$ python3 -q
>>> import numpy as np
>>> np.set_printoptions(suppress=True, linewidth=120)
>>> B = np.array([[3, 2], [2, -1]])
>>> W2 = np.array([[1, -1], [-1, -3]])
>>> arr = np.block([[B, np.zeros((2, 2))], [np.zeros((2, 2)), W2]])
>>> print(arr)
[[ 3.  2.  0.  0.]
 [ 2. -1.  0.  0.]
 [ 0.  0.  1. -1.]
 [ 0.  0. -1. -3.]]
>>> # splits into 2 blocks
>>> vals, V = np.linalg.eigh(arr)
>>> np.round(V.T @ arr @ V, 1) + 0
array([[-3.2,  0. ,  0. ,  0. ],
       [ 0. , -1.8,  0. ,  0. ],
       [ 0. ,  0. ,  1.2,  0. ],
       [ 0. ,  0. ,  0. ,  3.8]])
>>> np.round(np.linalg.eigvalsh(arr @ arr), 1)
array([ 1.5,  3.3, 10.5, 14.7])
>>> vals.round(1)
array([-3.2, -1.8,  1.2,  3.8])
>>> np.round(np.linalg.eigvalsh(arr + -1 * np.eye(4)), 1)
array([-4.2, -2.8,  0.2,  2.8])
>>> np.round(np.abs(V[:, -1]), 1)
array([0.9, 0.4, 0. , 0. ])
>>> np.unique(vals.round(6) + 0, return_counts=True)[1]
array([1, 1, 1, 1])
>>> np.round(np.linalg.norm(arr, axis=0), 1)
array([3.6, 2.2, 1.4, 3.2])
>>> round(float(np.linalg.norm(arr[3], 1)), 1), round(float(np.linalg.norm(arr[3], np.inf)), 1)
(4.0, 3.0)
>>> np.round(np.linalg.norm(arr, axis=1), 1)
array([3.6, 2.2, 1.4, 3.2])
>>> rng = np.random.default_rng(836)
>>> z = rng.permutation(4)
>>> print(z)
[3 0 1 2]
>>> B = arr[z][:, z]
>>> np.diag(B)
array([-3.,  3., -1.,  1.])
>>> print(round(np.linalg.det(B), 1), round(np.linalg.det(arr[z]), 1))
28.0 -28.0
>>> np.allclose(B, arr)
False
>>> B
array([[-3.,  0.,  0., -1.],
       [ 0.,  3.,  2.,  0.],
       [ 0.,  2., -1.,  0.],
       [-1.,  0.,  0.,  1.]])
>>> round(np.linalg.eigvalsh(arr).min(), 1)
np.float64(-3.2)
>>> print(np.all(np.linalg.eigvalsh(arr) > 0))
False
>>> round(float(np.linalg.det(2 * arr)), 1), np.round(np.linalg.det(arr), 1)
(448.0, np.float64(28.0))
>>> print(np.einsum("ij,ji->", arr, arr))
30.0
>>> np.round(np.poly(arr), 1) + 0
array([  1.,   0., -15.,  -6.,  28.])
>>> np.kron(np.eye(2, dtype=int), arr)
array([[ 3.,  2.,  0.,  0.,  0.,  0.,  0.,  0.],
       [ 2., -1.,  0.,  0.,  0., -0.,  0.,  0.],
       [ 0.,  0.,  1., -1.,  0.,  0.,  0., -0.],
       [ 0.,  0., -1., -3.,  0.,  0., -0., -0.],
       [ 0.,  0.,  0.,  0.,  3.,  2.,  0.,  0.],
       [ 0., -0.,  0.,  0.,  2., -1.,  0.,  0.],
       [ 0.,  0.,  0., -0.,  0.,  0.,  1., -1.],
       [ 0.,  0., -0., -0.,  0.,  0., -1., -3.]])
>>> print(round(float(np.linalg.eigvals(arr).sum().real), 1))
-0.0
>>> M = np.array([[1.3, 0.1, -0.9],
...     [0.0, 0.4, 2.0],
...     [0.5, 0.8, 1.5],
...     [0.9, 0.4, -0.3],
...     [0.2, -0.1, -0.8],
...     [0.9, 0.5, -0.8],
...     [-0.6, -0.5, 0.5],
...     [1.2, -1.1, 0.1],
...     [0.0, 0.8, -0.4],
...     [-0.9, 0.1, -2.7],
...     [-2.1, -2.2, -0.9],
...     [-1.1, 1.8, 0.0],
...     [1.1, 0.1, -0.1],
...     [0.2, -0.2, -0.1],
...     [1.2, -0.6, 0.1],
...     [-0.5, -0.7, 1.1],
...     [0.2, 0.4, 0.8],
...     [-1.9, -0.6, -0.7],
...     [-1.7, 0.0, -0.9],
...     [0.5, 0.6, 0.6],
...     [-0.4, 1.0, -2.2]])
>>> M[1] *= 20
>>> M
array([[ 1.3,  0.1, -0.9],
       [ 0. ,  8. , 40. ],
       [ 0.5,  0.8,  1.5],
       [ 0.9,  0.4, -0.3],
       [ 0.2, -0.1, -0.8],
       [ 0.9,  0.5, -0.8],
       [-0.6, -0.5,  0.5],
       [ 1.2, -1.1,  0.1],
       [ 0. ,  0.8, -0.4],
       [-0.9,  0.1, -2.7],
       [-2.1, -2.2, -0.9],
       [-1.1,  1.8,  0. ],
       [ 1.1,  0.1, -0.1],
       [ 0.2, -0.2, -0.1],
       [ 1.2, -0.6,  0.1],
       [-0.5, -0.7,  1.1],
       [ 0.2,  0.4,  0.8],
       [-1.9, -0.6, -0.7],
       [-1.7,  0. , -0.9],
       [ 0.5,  0.6,  0.6],
       [-0.4,  1. , -2.2]])
>>> vec = np.array([-1, 2, -4, -3])
>>> rhs = arr @ vec
>>> beta, lr = np.zeros(4), 1 / np.linalg.norm(arr, 2) ** 2
>>> for i in range(150):
...     beta -= lr * arr.T @ (arr @ beta - rhs)
...     if i % 50 == 0: print(i, round(np.linalg.norm(arr @ beta - rhs), 1))
... 
0 5.9
50 0.0
100 0.0
>>> np.round(np.linalg.cond(arr), 1)
np.float64(3.1)
>>> beta.round(1)
array([-1.,  2., -4., -3.])
